In [1]: import numpy as np

In [2]: from numpy import linalg as LA

In [3]: np.set_printoptions(precision=1, suppress=True, linewidth=100, sign=" ")

In [4]: tidy = lambda a: np.round(a, 1) + 0

In [5]: C = 20 * np.array([[0.7, 0.2, 1.7], [-0.9, 0.4, -0.6]])

In [6]: rng = np.random.default_rng(6948)

In [7]: lab = rng.integers(0, 2, 25)

In [8]: W0 = C[lab] + rng.normal(size=(25, 3))

In [9]: tidy(W0)
Out[9]: 
array([[-18.8,   8.8, -12.1],
       [-16.8,   6.9, -13.6],
       [ 13.8,   3.5,  33.5],
       [-17.6,   9.6, -12.8],
       [ 14.4,   5. ,  33.4],
       [ 13.9,   2.5,  32.5],
       [ 12.8,   4.8,  35.5],
       [ 14.8,   4.8,  34.6],
       [ 12.3,   4.7,  35.2],
       [-17.9,   8.5, -10.1],
       [ 14.3,   2.9,  32.6],
       [-17. ,   8. , -13.4],
       [ 14. ,   3.5,  33.7],
       [-18.4,   7.7, -11.9],
       [-19.3,   6.7, -13.7],
       [-17.2,   8.3,  -9.8],
       [-17.6,   7.1, -13.8],
       [ 15.2,   4.6,  33.6],
       [-16.2,   8.4, -12.3],
       [-20.5,   9.2, -12.5],
       [-19. ,   8.9, -12. ],
       [-17.8,   6.7, -11.8],
       [ 14.6,   4.1,  33.8],
       [ 13.8,   4.3,  32.2],
       [-19.2,   7.4, -13.2]])

In [10]: Ac = W0 - W0.mean(axis=0)

In [11]: evecs = LA.svd(Ac)[2][:2]

In [12]: Y = Ac - Ac @ evecs.T @ evecs

In [13]: LA.norm(Y, axis=1).round(6).argmax()
Out[13]: np.int64(3)

In [14]: print(tidy(np.diag(evecs.T @ evecs)))
[ 0.8  0.3  0.9]

In [15]: print(tidy(LA.norm(Y) / LA.norm(Ac)))
0.0

In [16]: Ac = W0 - W0.mean(axis=0)

In [17]: left, sig, Vh = LA.svd(Ac, full_matrices=False)

In [18]: tidy(Vh[0] * np.sign(Vh[0, np.abs(Vh[0]).argmax()]))
Out[18]: array([ 0.6, -0.1,  0.8])

In [19]: tidy((sig ** 2).sum() ** 2 / (sig ** 4).sum())
Out[19]: np.float64(1.0)

In [20]: print(tidy(np.abs(Vh[-1])))
[ 0.5  0.8  0.3]

In [21]: tidy(LA.norm(W0, axis=0))
Out[21]: array([  82.2,   33.1,  121.1])

In [22]: tidy(LA.norm(W0, 1)), tidy(LA.norm(W0, np.inf))
Out[22]: (np.float64(543.8), np.float64(54.2))

In [23]: tidy(LA.norm(W0, 2))
Out[23]: np.float64(141.2)

In [24]: tidy(LA.norm(W0) ** 2 / LA.norm(W0, 2) ** 2)
Out[24]: np.float64(1.1)

In [25]: print(tidy(W0[5] @ W0[20]))
-632.6

In [26]: print(tidy(LA.norm(W0[5] - W0[20])))
55.7

In [27]: LA.norm(W0, axis=1).argmax()
Out[27]: np.int64(6)

In [28]: C = W0[[10, 0]].astype(float)

In [29]: for _ in range(5):
    ...:     lab = LA.norm(W0[:, None] - C, axis=-1).argmin(axis=1)
    ...:     C = np.array([W0[lab == j].mean(axis=0) for j in range(2)])
    ...: 

In [30]: lab
Out[30]: 
array([ 1,  1,  0,  1,  0,  0,  0,  0,  0,  1,  0,  1,  0,  1,  1,  1,  1,  0,  1,  1,  1,  1,  0,
        0,  1])

In [31]: tidy(C[1] - C[0])
Out[31]: array([-32.1,   3.9, -46.1])

In [32]: print(np.bincount(lab))
[ 11  14]

In [33]: tidy(C)
Out[33]: 
array([[ 14. ,   4.1,  33.7],
       [-18.1,   8. , -12.4]])

In [34]: Y = C / LA.norm(C, axis=1, keepdims=True)

In [35]: C2 = Y @ Y.T

In [36]: np.argwhere(np.triu(np.abs(C2) > 0.95, 1))
Out[36]: array([], shape=(0, 2), dtype=int64)

In [37]: tidy(C2[0])
Out[37]: array([ 1. , -0.7])

In [38]: tidy(LA.norm(Y, axis=1))
Out[38]: array([ 1.,  1.])

In [39]: F = np.load("block18.npy")

In [40]: print(F)
[[ 2.  0.  0.  0.]
 [ 0.  1. -3. -4.]
 [ 0.  0. -5. -5.]
 [ 0.  5. -1.  5.]]

In [41]: x0 = np.array([-3, 1, -3, -3])

In [42]: h1 = np.maximum(F @ x0, 0)

In [43]: np.flatnonzero(h1 > 1e-9)
Out[43]: array([ 1,  2])

In [44]: np.maximum(F @ x0, 0) - np.maximum(-F @ x0, 0)
Out[44]: array([-6., 22., 30., -7.])

In [45]: mat = np.array([[0, 1, 1], [1, 0, 1], [1, 1, 0]])

In [46]: x0 = np.array([-3, -1, -1])

In [47]: rhs = mat @ x0

In [48]: coef, lr = np.zeros(3), 1 / LA.norm(mat, 2) ** 2

In [49]: for i in range(12):
    ...:     coef -= lr * mat.T @ (mat @ coef - rhs)
    ...:     if i % 2 == 0: print(i, round(LA.norm(mat @ coef - rhs), 1))
    ...: 
0 1.2
2 0.7
4 0.4
6 0.2
8 0.1
10 0.1

In [50]: tidy(coef)
Out[50]: array([-3., -1., -1.])

In [51]: print(tidy(LA.cond(mat)))
2.0

In [52]: Y = LA.inv(mat)

In [53]: print(tidy(LA.cond(mat)))
2.0

In [54]: Y
Out[54]: 
array([[-0.5,  0.5,  0.5],
       [ 0.5, -0.5,  0.5],
       [ 0.5,  0.5, -0.5]])

In [55]: tidy(LA.slogdet(mat)[0])
Out[55]: np.float64(1.0)

In [56]: E = np.loadtxt("dump.csv", delimiter=",")

In [57]: print(E)
[[-1. -1.]
 [-1. -2.]]

In [58]: r0 = np.array([1, 2])

In [59]: np.array([np.convolve(row, r0, "same") for row in E])
Out[59]: 
array([[-1., -3.],
       [-1., -4.]])

In [60]: np.correlate(E[1], E[0], "full")
Out[60]: array([ 1.,  3.,  2.])

In [61]: vals, evecs = LA.eig(E)

In [62]: print(tidy(np.sort(LA.eigvals(E @ E))))
[ 0.1  6.9]

In [63]: print(tidy(np.sort(LA.eigvals(E.T))))
[-2.6 -0.4]

In [64]: tidy(E @ evecs[:, 0] - vals[0] * evecs[:, 0])
Out[64]: array([ 0.,  0.])

In [65]: tidy(LA.matrix_power(E, 4))
Out[65]: 
array([[ 13.,  21.],
       [ 21.,  34.]])

In [66]: np.allclose(E @ E.T, E.T @ E)
Out[66]: True

In [67]: print(tidy(np.abs(LA.eigvals(E)).max()))
2.6

In [68]: (E + E.T) / 2
Out[68]: 
array([[-1., -1.],
       [-1., -2.]])

In [69]: print(tidy(LA.det(E)))
1.0

In [70]: M = np.load("data.npy")

In [71]: M
Out[71]: 
array([[-9. ,  6. , -7. ],
       [-0.2, -0.7,  0.3],
       [ 0.3, -1.1, -0.7],
       [ 0.4,  1.2,  0.9],
       [ 0.3,  0. ,  0.6],
       [ 1.2,  0.1, -0.6],
       [-0.7,  2.1,  1.2],
       [ 0. ,  0.2,  0. ],
       [-0.1,  0. , -1.6],
       [-0.2, -2. ,  1.1],
       [ 0.2, -1.2, -0.5],
       [ 0.5, -0.1,  0. ],
       [-0.7,  1.6,  0.1],
       [-2.3,  0.5,  0.4],
       [-1.6,  0.2, -0.5],
       [-0.6,  0. , -0.5],
       [-1.7,  1. , -1.1],
       [-0.3, -0.5, -0.1],
       [ 1.8, -1.5,  1. ],
       [ 1.4, -1.6, -1.3],
       [-1.4, -1.3, -0.4],
       [-0.1, -0.8,  0.6],
       [ 0.4, -0.5, -0.1],
       [-0.6, -0.2, -0.2],
       [ 1.1, -0.2, -0.4],
       [-0.3,  1.5,  1.6],
       [ 1.5, -0.6,  0.1]])

In [72]: C = M[[4, 20]].astype(float)

In [73]: for _ in range(4):
    ...:     lab = LA.norm(M[:, None] - C, axis=-1).argmin(axis=1)
    ...:     C = np.array([M[lab == j].mean(axis=0) for j in range(2)])
    ...: 

In [74]: print(lab)
[ 1  0  0  0  0  0  0  0  0  0  0  0  0  0  0  0  0  0  0  0  0  0  0  0  0  0  0]

In [75]: np.abs(C[1] - C[0]).argmax()
Out[75]: np.int64(0)

In [76]: tidy(C[1] - C[0])
Out[76]: array([-8.9,  6.2, -7. ])

In [77]: tidy(C)
Out[77]: 
array([[-0.1, -0.2,  0. ],
       [-9. ,  6. , -7. ]])

In [78]: np.bincount(lab)
Out[78]: array([ 26,   1])
